% ipython --no-banner

In [1]: import numpy as np

In [2]: np.set_printoptions(precision=2, suppress=True, linewidth=160)

In [3]: def rnd(a):
   ...:     return np.round(a, 2) + 0
   ...: 

In [4]: K = np.load("out19.npy")

In [5]: K
Out[5]: 
array([[ 0.09,  0.54, -1.17, -0.23, -0.58, -0.58, -2.22],
       [ 1.67, -2.05, -2.23, -2.12,  2.51, -1.91, -0.91],
       [-0.36, -5.52, -2.51, -4.58,  3.47, -1.34, -1.11],
       [ 0.07, -1.2 ,  6.55,  2.04, -1.68,  3.71,  4.54],
       [-1.31,  1.52,  3.09, -1.96,  1.13,  0.6 ,  0.88],
       [-0.64,  3.08, -3.17,  1.87,  0.3 ,  0.08, -1.14],
       [-2.44,  3.16, -1.21, -0.1 , -0.71, -0.94, -1.03],
       [ 1.67,  1.11,  5.18,  2.4 , -1.73,  4.29,  1.77],
       [-0.92, -2.43, -0.11, -0.82,  1.06, -0.78,  0.02],
       [-0.65,  1.71, -3.04,  1.52,  1.21, -1.86, -3.43],
       [ 1.85, 10.21,  1.38,  0.8 , -4.18,  1.08,  2.63],
       [-1.19,  5.61,  2.46,  2.14, -0.66,  2.01, -0.56],
       [-1.34, -1.05, -2.  , -2.64,  0.69, -1.9 ,  1.23],
       [-0.54,  4.73, -2.41, -3.02,  1.09, -3.06, -2.96],
       [-1.18,  0.72,  0.13, -3.07, -0.23, -0.84,  0.51]])

In [6]: u, r1 = K[10], K[9]

In [7]: rnd(u @ r1)
Out[7]: np.float64(-2.81)

In [8]: pr = (u @ r1) / (u @ u) * u

In [9]: np.linalg.matrix_rank(np.outer(u, r1))
Out[9]: np.int64(1)

In [10]: (r1 - pr) @ u
Out[10]: np.float64(0.0)

In [11]: rnd(np.linalg.norm(u + r1) ** 2 + np.linalg.norm(u - r1) ** 2)
Out[11]: np.float64(334.71)

In [12]: z = K[:, 4] > np.median(K[:, 4])

In [13]: u = K[z].mean(axis=0) - K[~z].mean(axis=0)

In [14]: (((K - K.mean(axis=0)) @ u > 0) == z).mean()
Out[14]: np.float64(0.8)

In [15]: np.argsort(-np.abs(u).round(6), kind="stable")
Out[15]: array([1, 4, 3, 2, 5, 6, 0])

In [16]: Xc = K - K.mean(axis=0)

In [17]: U, sig, VT = np.linalg.svd(Xc, full_matrices=False)

In [18]: np.linalg.matrix_rank(Xc)
Out[18]: np.int64(7)

In [19]: rnd(np.abs(VT[-1]))
Out[19]: array([0.13, 0.02, 0.37, 0.35, 0.09, 0.84, 0.12])

In [20]: rnd(VT[0] * np.sign(VT[0, np.abs(VT[0]).argmax()]))
Out[20]: array([ 0.08,  0.53,  0.5 ,  0.35, -0.35,  0.36,  0.28])

In [21]: np.abs(U[:, 0]).argmax()
Out[21]: np.int64(10)

In [22]: (np.sign(U[:, 0]) == np.sign(U[0, 0])).astype(int)
Out[22]: array([1, 1, 1, 0, 0, 1, 0, 0, 1, 1, 0, 0, 1, 1, 1])

In [23]: arr = np.loadtxt("test3.csv", delimiter=",")

In [24]: arr
Out[24]: 
array([[15.39, -1.6 ,  0.88,  4.81,  7.53],
       [15.36, -0.19,  1.48,  5.75,  5.69],
       [14.88, -0.7 , -1.68,  5.58,  5.69],
       [14.56, -1.16,  1.73,  5.64,  6.23],
       [14.63,  0.35,  1.6 ,  6.04,  5.17],
       [16.56,  0.95,  0.46,  2.99,  4.18],
       [14.91, -0.17, -0.81,  4.23,  6.17],
       [14.93,  0.16, -0.01,  5.21,  6.56],
       [13.61,  0.14, -1.09,  5.53,  6.64],
       [15.88, -0.32, -0.09,  4.25,  6.32],
       [15.57,  0.77, -1.66,  5.56,  7.15],
       [15.05, -0.6 , -0.87,  5.27,  4.42],
       [13.02,  0.02, -2.32,  3.47,  3.76],
       [16.41, -0.27, -0.67,  7.46,  4.77],
       [16.08, -1.61,  1.02,  5.04,  5.07],
       [15.46, -0.76, -1.18,  5.7 ,  2.95],
       [15.29,  0.09,  1.34,  5.04,  4.22],
       [15.15, -0.11, -0.64,  6.64,  5.95],
       [14.48, -1.4 ,  1.49,  6.98,  6.04],
       [17.14, -0.66, -0.56,  6.69,  4.21],
       [14.22, -0.49,  1.14,  4.35,  7.34],
       [15.89, -0.63, -0.09,  6.36,  5.93],
       [15.95,  0.39,  0.67,  4.35,  5.31],
       [14.52, -0.67,  0.88,  4.1 ,  5.52],
       [14.1 ,  1.27,  0.08,  3.34,  6.63],
       [14.72,  1.85,  1.03,  5.74,  5.04],
       [13.59, -0.95, -0.45,  4.87,  6.69],
       [14.68, -0.06,  0.2 ,  5.66,  6.21],
       [13.63,  0.84, -1.06,  5.44,  3.19],
       [13.51,  1.22, -0.2 ,  4.07,  4.48],
       [14.37, -0.6 ,  0.11,  4.72,  3.64]])

In [25]: hat = arr @ np.linalg.solve(arr.T @ arr, arr.T)

In [26]: rnd(np.linalg.eigvalsh(hat))
Out[26]: array([0., 0., 0., 0., 0., 0., 0., 0., 0., 0., 0., 0., 0., 0., 0., 0., 0., 0., 0., 0., 0., 0., 0., 0., 0., 0., 1., 1., 1., 1., 1.])

In [27]: rnd(np.trace(hat))
Out[27]: np.float64(5.0)

In [28]: vec = np.array([5, -1, -3, -3, 0])

In [29]: target = arr @ vec

In [30]: rnd(np.linalg.pinv(arr) @ arr)
Out[30]: 
array([[1., 0., 0., 0., 0.],
       [0., 1., 0., 0., 0.],
       [0., 0., 1., 0., 0.],
       [0., 0., 0., 1., 0.],
       [0., 0., 0., 0., 1.]])

In [31]: rng = np.random.default_rng(590)

In [32]: target = target + 0.3 * rng.normal(size=31)

In [33]: rnd(target)
Out[33]: 
array([61.07, 55.37, 63.86, 52.56, 49.93, 71.73, 64.18, 58.51, 54.64, 67.09, 64.86, 62.71, 62.08, 62.34, 63.76, 64.19, 57.52, 57.87, 48.27, 68.21, 55.2 ,
       61.34, 63.83, 57.83, 59.05, 51.18, 55.73, 55.97, 53.81, 54.82, 58.03])

In [34]: beta, *_ = np.linalg.lstsq(arr, target)

In [35]: [round(float(np.linalg.norm(np.linalg.solve(arr.T @ arr + lam * np.eye(5), arr.T @ target))), 2) for lam in (0, 1, 10, 100)]
Out[35]: [6.63, 6.45, 5.37, 3.71]

In [36]: beta.round()
Out[36]: array([ 5., -1., -3., -3., -0.])
